% ipython --no-banner

In [1]: import numpy as np

In [2]: np.set_printoptions(precision=1, suppress=True, linewidth=100)

In [3]: C = np.array([[-8, 5, -5], [-9, 6, 2], [-7, -9, 5]])

In [4]: rng = np.random.default_rng(409841)

In [5]: W0 = (rng.random((34, 3)) < 0.25) @ C

In [6]: W0
Out[6]: 
array([[ -7,  -9,   5],
       [  0,   0,   0],
       [ -7,  -9,   5],
       [  0,   0,   0],
       [  0,   0,   0],
       [  0,   0,   0],
       [ -7,  -9,   5],
       [ -8,   5,  -5],
       [ -8,   5,  -5],
       [ -9,   6,   2],
       [-15,  -4,   0],
       [  0,   0,   0],
       [ -8,   5,  -5],
       [  0,   0,   0],
       [ -7,  -9,   5],
       [  0,   0,   0],
       [ -7,  -9,   5],
       [  0,   0,   0],
       [  0,   0,   0],
       [  0,   0,   0],
       [ -7,  -9,   5],
       [ -8,   5,  -5],
       [ -9,   6,   2],
       [  0,   0,   0],
       [ -9,   6,   2],
       [ -8,   5,  -5],
       [ -9,   6,   2],
       [  0,   0,   0],
       [  0,   0,   0],
       [ -7,  -9,   5],
       [ -8,   5,  -5],
       [  0,   0,   0],
       [  0,   0,   0],
       [-17,  11,  -3]])

In [7]: labels = W0[:, 2] > np.median(W0[:, 2])

In [8]: r0 = W0[labels].mean(axis=0) - W0[~labels].mean(axis=0)

In [9]: np.argsort(-np.abs(r0).round(6), kind="stable")
Out[9]: array([2, 1, 0])

In [10]: ((W0 - W0.mean(axis=0)) @ r0 > 0).astype(int)
Out[10]: 
array([1, 0, 1, 0, 0, 0, 1, 0, 0, 0, 1, 0, 0, 0, 1, 0, 1, 0, 0, 0, 1, 0, 0, 0, 0, 0, 0, 0, 0, 1, 0,
       0, 0, 0])

In [11]: labels.astype(int)
Out[11]: 
array([1, 0, 1, 0, 0, 0, 1, 0, 0, 1, 0, 0, 0, 0, 1, 0, 1, 0, 0, 0, 1, 0, 1, 0, 1, 0, 1, 0, 0, 1, 0,
       0, 0, 0])

In [12]: gram = np.cov(W0, rowvar=False)

In [13]: np.polyfit(W0[:, 2], W0[:, 1], 1)
Out[13]: array([-1.3,  0.3])

In [14]: gram.shape
Out[14]: (3, 3)

In [15]: np.argwhere(np.triu(np.abs(np.corrcoef(W0.T)) > 0.8, 1))
Out[15]: array([], shape=(0, 2), dtype=int64)

In [16]: np.median(W0, axis=0)
Out[16]: array([-7.,  0.,  0.])

In [17]: t = np.deg2rad(45)

In [18]: A = np.eye(5)

In [19]: A[np.ix_([4, 2], [4, 2])] = [[np.cos(t), -np.sin(t)], [np.sin(t), np.cos(t)]]

In [20]: A
Out[20]: 
array([[ 1. ,  0. ,  0. ,  0. ,  0. ],
       [ 0. ,  1. ,  0. ,  0. ,  0. ],
       [ 0. ,  0. ,  0.7,  0. ,  0.7],
       [ 0. ,  0. ,  0. ,  1. ,  0. ],
       [ 0. ,  0. , -0.7,  0. ,  0.7]])

In [21]: Y = A / np.sqrt((A ** 2).mean(axis=1, keepdims=True))

In [22]: Y[1]
Out[22]: array([0. , 2.2, 0. , 0. , 0. ])

In [23]: W1 = np.array([[-3, 1, 2, 1, -1],
    ...:     [1, 0, -2, -3, 3],
    ...:     [0, 2, 2, -1, 0],
    ...:     [-3, 3, 2, 2, 2],
    ...:     [1, 2, 0, -2, 0]])

In [24]: b = np.array([-2, -7, -5, 0, -8])

In [25]: act = np.maximum(A @ W1 + b, 0)

In [26]: act
Out[26]: 
array([[0., 0., 0., 1., 0.],
       [0., 0., 0., 0., 0.],
       [0., 0., 0., 0., 0.],
       [0., 0., 0., 2., 0.],
       [0., 0., 0., 0., 0.]])

In [27]: np.linalg.matrix_rank(act)
Out[27]: np.int64(1)

In [28]: (act > 0).mean(axis=0)
Out[28]: array([0. , 0. , 0. , 0.4, 0. ])

In [29]: C = np.array([[-2, 0, -2], [2, 1, -2], [0, 1, 2], [-2, -2, 1], [-1, -2, -1]])

In [30]: (act @ C).round(6).argmax(axis=1)
Out[30]: array([2, 0, 0, 2, 0])

In [31]: np.round(np.linalg.norm(act), 1)
Out[31]: np.float64(2.2)

In [32]: np.unravel_index(np.abs(act).argmax(), act.shape)
Out[32]: (np.int64(3), np.int64(3))

In [33]: np.linalg.matrix_rank(act)
Out[33]: np.int64(1)

In [34]: np.zeros(5, 5)
---------------------------------------------------------------------------
TypeError                                 Traceback (most recent call last)
Cell In[34], line 1
----> 1 np.zeros(5, 5)

TypeError: Cannot interpret '5' as a data type

In [35]: act.sum(axis=1)
Out[35]: array([1., 0., 0., 2., 0.])

In [36]: act.sum(axis=0)
Out[36]: array([0., 0., 0., 3., 0.])

In [37]: x = np.array([3, 3, 2, 5, 4])

In [38]: y = A @ x

In [39]: y
Out[39]: array([3. , 3. , 4.2, 5. , 1.4])

In [40]: np.linalg.solve(A, 4 * y)
Out[40]: array([12., 12.,  8., 20., 16.])

In [41]: np.linalg.solve(A.T, A[4])
Out[41]: array([0., 0., 0., 0., 1.])

In [42]: np.linalg.solve(A, A[:, 1])
Out[42]: array([0., 1., 0., 0., 0.])

In [43]: np.linalg.svd(A, compute_uv=False)
Out[43]: array([1., 1., 1., 1., 1.])

In [44]: A[:, 0] @ A[:, 1]
Out[44]: np.float64(0.0)

In [45]: np.round(A.T @ A, 1) + 0
Out[45]: 
array([[1., 0., 0., 0., 0.],
       [0., 1., 0., 0., 0.],
       [0., 0., 1., 0., 0.],
       [0., 0., 0., 1., 0.],
       [0., 0., 0., 0., 1.]])

In [46]: m1 = np.load("layer6.npy")

In [47]: m1
Out[47]: 
array([[ -4,  -2,   2,  -4,   1,   3,   0],
       [ -5,   0,  -1,  -8,  -2,   3,  -4],
       [ -6,   4,   4,  -4,  -2,   1,   1],
       [ -7,   3,  -1,  -7,  -3,   5,   4],
       [ -7,   8,   1, -11,  -3,   5,   6],
       [-12,  11,   4,  -7,  -2,   8,   1],
       [-10,  14,   5,  -9,  -6,   7,  -3],
       [-13,  10,   9,  -9,  -3,  11,  -5],
       [ -9,  10,  14,  -7,  -6,  12,  -3],
       [-13,   8,  13,  -5,  -9,  17,   0]])

In [48]: Y = m1[0, 0] * m1[1:] - np.outer(m1[1:, 0], m1[0])

In [49]: Y
Out[49]: 
array([[  0, -10,  14,  12,  13,   3,  16],
       [  0, -28,  -4,  -8,  14,  14,  -4],
       [  0, -26,  18,   0,  19,   1, -16],
       [  0, -46,  10,  16,  19,   1, -24],
       [  0, -68,   8, -20,  20,   4,  -4],
       [  0, -76,   0,  -4,  34,   2,  12],
       [  0, -66, -10, -16,  25,  -5,  20],
       [  0, -58, -38,  -8,  33, -21,  12],
       [  0, -58, -26, -32,  49, -29,   0]])

In [50]: m1[:, 0] / m1[0, 0]
Out[50]: array([1. , 1.2, 1.5, 1.8, 1.8, 3. , 2.5, 3.2, 2.2, 3.2])

In [51]: t = np.radians(135)

In [52]: r_ = np.eye(7)

In [53]: r_[3, 3] = r_[0, 0] = np.cos(t)

In [54]: r_[3, 0], r_[0, 3] = -np.sin(t), np.sin(t)

In [55]: r_
Out[55]: 
array([[-0.7,  0. ,  0. ,  0.7,  0. ,  0. ,  0. ],
       [ 0. ,  1. ,  0. ,  0. ,  0. ,  0. ,  0. ],
       [ 0. ,  0. ,  1. ,  0. ,  0. ,  0. ,  0. ],
       [-0.7,  0. ,  0. , -0.7,  0. ,  0. ,  0. ],
       [ 0. ,  0. ,  0. ,  0. ,  1. ,  0. ,  0. ],
       [ 0. ,  0. ,  0. ,  0. ,  0. ,  1. ,  0. ],
       [ 0. ,  0. ,  0. ,  0. ,  0. ,  0. ,  1. ]])

In [56]: Y = m1 @ r_.T

In [57]: Y.round(1) + 0
Out[57]: 
array([[ 0. , -2. ,  2. ,  5.7,  1. ,  3. ,  0. ],
       [-2.1,  0. , -1. ,  9.2, -2. ,  3. , -4. ],
       [ 1.4,  4. ,  4. ,  7.1, -2. ,  1. ,  1. ],
       [ 0. ,  3. , -1. ,  9.9, -3. ,  5. ,  4. ],
       [-2.8,  8. ,  1. , 12.7, -3. ,  5. ,  6. ],
       [ 3.5, 11. ,  4. , 13.4, -2. ,  8. ,  1. ],
       [ 0.7, 14. ,  5. , 13.4, -6. ,  7. , -3. ],
       [ 2.8, 10. ,  9. , 15.6, -3. , 11. , -5. ],
       [ 1.4, 10. , 14. , 11.3, -6. , 12. , -3. ],
       [ 5.7,  8. , 13. , 12.7, -9. , 17. ,  0. ]])
